$ ipython --no-banner

In [1]: import numpy as np

In [2]: from numpy import linalg as LA

In [3]: np.set_printoptions(precision=2, suppress=True, linewidth=200, sign=" ")

In [4]: def rd(a):
   ...:     return np.round(a, 2) + 0
   ...: 

In [5]: K = np.load("layer5.npy")

In [6]: K
Out[6]: 
array([[ 1.57, -0.57,  0.23, -0.32, -0.81, -0.62],
       [-2.09,  1.09, -0.91,  0.79,  0.87,  1.39],
       [-0.51, -0.29,  0.81, -0.39,  0.53, -0.59],
       [-0.66, -0.56,  1.71, -0.21,  0.24, -0.75],
       [ 0.47, -0.69,  0.7 , -1.15,  0.63, -1.39],
       [ 3.57, -0.91, -0.12, -0.21, -2.19, -0.69],
       [ 2.41, -1.45,  1.73, -0.62, -1.45, -1.6 ]])

In [7]: # null space of dimension 3

In [8]: r = LA.matrix_rank(K)

In [9]: r
Out[9]: np.int64(3)

In [10]: ns = LA.svd(K)[2][r:].T

In [11]: LA.matrix_rank(K.T @ K), LA.matrix_rank(K @ K.T)
Out[11]: (np.int64(3), np.int64(3))

In [12]: rd(K @ ns)
Out[12]: 
array([[ 0.,  0.,  0.],
       [ 0.,  0.,  0.],
       [ 0.,  0.,  0.],
       [ 0.,  0.,  0.],
       [ 0.,  0.,  0.],
       [ 0.,  0.,  0.],
       [ 0.,  0.,  0.]])

In [13]: [int(LA.matrix_rank(K[:, :j + 1])) for j in range(6)]
Out[13]: [1, 2, 3, 3, 3, 3]

In [14]: LA.cond(K) > 100
Out[14]: np.True_

In [15]: [round(float(x), 2) for x in LA.svd(K, compute_uv=False)[:3]]
Out[15]: [6.77, 3.45, 1.34]
